$ ipython --no-banner

In [1]: import numpy as np

In [2]: np.set_printoptions(suppress=True, linewidth=140)

In [3]: rnd = lambda a: np.round(a, 1) + 0

In [4]: rng = np.random.default_rng(321892)

In [5]: J = np.eye(5, dtype=int)[rng.permutation(5)] * np.array([0, 3, 3, 2, 3])

In [6]: J
Out[6]: 
array([[0, 0, 3, 0, 0],
       [0, 3, 0, 0, 0],
       [0, 0, 0, 0, 3],
       [0, 0, 0, 0, 0],
       [0, 0, 0, 2, 0]])

In [7]: # splits into 2 blocks

In [8]: x0 = np.array([9, -8, -2, 1, -4])

In [9]: J @ (2 * x0)
Out[9]: array([-12, -48, -24,   0,   4])

In [10]: np.einsum("ij,j->i", J, x0)
Out[10]: array([ -6, -24, -12,   0,   2])

In [11]: J * x0
Out[11]: 
array([[  0,   0,  -6,   0,   0],
       [  0, -24,   0,   0,   0],
       [  0,   0,   0,   0, -12],
       [  0,   0,   0,   0,   0],
       [  0,   0,   0,   2,   0]])

In [12]: np.linalg.norm(J @ x0) <= np.linalg.norm(J, 2) * np.linalg.norm(x0) + 1e-9
Out[12]: np.True_

In [13]: J @ np.eye(5)[1]
Out[13]: array([0., 3., 0., 0., 0.])

In [14]: M2 = np.array([[2, 0], [0, 0], [2, 1], [2, 2], [1, 2]])

In [15]: M2 @ J
ValueError: matmul: Input operand 1 has a mismatch in its core dimension 0, with gufunc signature (n?,k),(k,m?)->(n?,m?) (size 5 is different from 2)


In [16]: np.einsum("ij->j", J)
Out[16]: array([0, 3, 3, 2, 3])

In [17]: np.linalg.matrix_rank(np.vstack([J, M2.T]))
Out[17]: np.int64(5)

In [18]: np.einsum("ij,ij->", J, M2)
ValueError: operands could not be broadcast together with remapped shapes [original->remapped]: (5,5)->(5,5) (5,2)->(5,2) 


In [19]: M2.T @ J.T
Out[19]: 
array([[6, 0, 3, 0, 4],
       [3, 0, 6, 0, 4]])

In [20]: U, sv, Vt = np.linalg.svd(J)

In [21]: vecs = Vt[:(sv > 1e-8).sum()]

In [22]: x0 = J[0] + 5 * J[3] + rng.integers(2) * np.eye(5)[1]

In [23]: x0
Out[23]: array([0., 1., 3., 0., 0.])

In [24]: np.diag(vecs.T @ vecs)
Out[24]: array([0., 1., 1., 1., 1.])

In [25]: rnd(np.linalg.norm(x0 - vecs.T @ vecs @ x0))
Out[25]: np.float64(0.0)

In [26]: np.allclose(vecs.T @ vecs @ x0, x0)
Out[26]: True

In [27]: rnd(np.linalg.norm(J, 2))
Out[27]: np.float64(3.0)

In [28]: rnd(np.linalg.norm(J, 1)), rnd(np.linalg.norm(J, np.inf))
Out[28]: (np.float64(3.0), np.float64(3.0))

In [29]: rnd(np.linalg.norm(J[4] - J[0]))
Out[29]: np.float64(3.6)

In [30]: np.linalg.norm(J, axis=1).argmax()
Out[30]: np.int64(0)

In [31]: rnd(np.linalg.norm(J[4], 1)), rnd(np.linalg.norm(J[4], np.inf))
Out[31]: (np.float64(2.0), np.float64(2.0))

In [32]: J[5]
IndexError: index 5 is out of bounds for axis 0 with size 5


In [33]: J.shape
Out[33]: (5, 5)

In [34]: np.count_nonzero(J)
Out[34]: np.int64(4)

In [35]: np.diff(J, axis=0)
Out[35]: 
array([[ 0,  3, -3,  0,  0],
       [ 0, -3,  0,  0,  3],
       [ 0,  0,  0,  0, -3],
       [ 0,  0,  0,  2,  0]])

In [36]: J.sum(axis=1)
Out[36]: array([3, 3, 3, 0, 2])

In [37]: np.zeros(5, 5)
TypeError: Cannot interpret '5' as a data type


In [38]: feats = np.load("test11.npy")

In [39]: feats
Out[39]: 
array([[ 0,  1, -2, -3, -4,  2],
       [ 0, -2,  3, -5, -1, -1],
       [ 0,  0,  3, -1, -2, -3],
       [ 0,  0,  0, -4, -2, -3],
       [ 0,  0,  0,  0, -3, -4],
       [ 0,  0,  0,  0,  0, -5]])

In [40]: rnd(np.linalg.norm(feats, 2) / np.linalg.norm(feats))
Out[40]: np.float64(0.7)

In [41]: np.linalg.cond(feats) > 100
Out[41]: np.True_

In [42]: np.argsort(-np.linalg.norm(feats, axis=0).round(6), kind="stable")[:3]
Out[42]: array([5, 3, 4])

In [43]: np.linalg.matrix_rank(feats, rtol=0.1)
Out[43]: np.int64(4)

In [44]: labels = rng.permutation(6)

In [45]: labels
Out[45]: array([0, 3, 2, 5, 1, 4])

In [46]: M2 = feats[labels][:, labels]

In [47]: rnd(np.linalg.det(M2)), rnd(np.linalg.det(feats[labels]))
Out[47]: (np.float64(0.0), np.float64(0.0))

In [48]: rnd(np.sort(np.abs(np.linalg.eigvals(M2))))
Out[48]: array([0., 2., 3., 3., 4., 5.])

In [49]: np.allclose(M2, feats)
Out[49]: False

In [50]: np.diag(M2)
Out[50]: array([ 0, -4,  3, -5, -2, -3])

In [51]: np.trace(M2)
Out[51]: np.int64(-11)

In [52]: U, sv, Vt = np.linalg.svd(feats)

In [53]: vecs = Vt[:(sv > 1e-8).sum()]

In [54]: x0 = feats[1] + 3 * feats[4] + rng.integers(2) * np.eye(6)[0]

In [55]: x0
Out[55]: array([  1.,  -2.,   3.,  -5., -10., -13.])

In [56]: np.allclose(vecs.T @ vecs @ x0, x0)
Out[56]: False

In [57]: rk = np.linalg.matrix_rank(feats)

In [58]: rk
Out[58]: np.int64(5)

In [59]: ns = np.linalg.svd(feats)[2][rk:].T

In [60]: np.linalg.matrix_rank(feats.T @ feats), np.linalg.matrix_rank(feats @ feats.T)
Out[60]: (np.int64(5), np.int64(5))

In [61]: feats @ ns
Out[61]: 
array([[0.],
       [0.],
       [0.],
       [0.],
       [0.],
       [0.]])

In [62]: ns.shape
Out[62]: (6, 1)

In [63]: feats @ feats
Out[63]: 
array([[ 0, -2, -3,  9, 21, 20],
       [ 0,  4,  3, 27,  9, 17],
       [ 0,  0,  9,  1,  2, 17],
       [ 0,  0,  0, 16, 14, 35],
       [ 0,  0,  0,  0,  9, 32],
       [ 0,  0,  0,  0,  0, 25]])

In [64]: A = np.loadtxt("block19.csv", delimiter=",")

In [65]: A
Out[65]: 
array([[-3.,  3.],
       [ 0.,  0.],
       [ 3., -3.],
       [-3.,  3.],
       [ 2., -2.],
       [ 1., -1.]])

In [66]: [round(float(x), 1) for x in np.linalg.svd(A, compute_uv=False)[:3]]
Out[66]: [8.0, 0.0]

In [67]: U, sv, Vt = np.linalg.svd(A)

In [68]: np.argmax(sv[:-1] / (sv[1:] + 1e-6)) + 1
Out[68]: np.int64(1)

In [69]: rnd(sv)
Out[69]: array([8., 0.])

In [70]: M2 = U[:, :1] @ np.diag(sv[:1]) @ Vt[:1]

In [71]: rnd(M2)
Out[71]: 
array([[-3.,  3.],
       [ 0.,  0.],
       [ 3., -3.],
       [-3.,  3.],
       [ 2., -2.],
       [ 1., -1.]])

In [72]: np.linalg.matrix_rank(M2)
Out[72]: np.int64(1)

In [73]: rnd(np.linalg.norm(A - M2, 2)), rnd(sv[1])
Out[73]: (np.float64(0.0), np.float64(0.0))

In [74]: m1 = np.load("w.npy")

In [75]: rnd(m1)
Out[75]: 
array([[-0.8, -0.4, -0.5],
       [ 0.6, -0.1, -0.8],
       [ 0.2, -0.9,  0.3]])

In [76]: # keeps lengths

In [77]: rnd(m1 @ m1.T)
Out[77]: 
array([[1., 0., 0.],
       [0., 1., 0.],
       [0., 0., 1.]])

In [78]: rnd(np.linalg.svd(m1, compute_uv=False))
Out[78]: array([1., 1., 1.])

In [79]: rnd(np.linalg.norm(m1, axis=0))
Out[79]: array([1., 1., 1.])
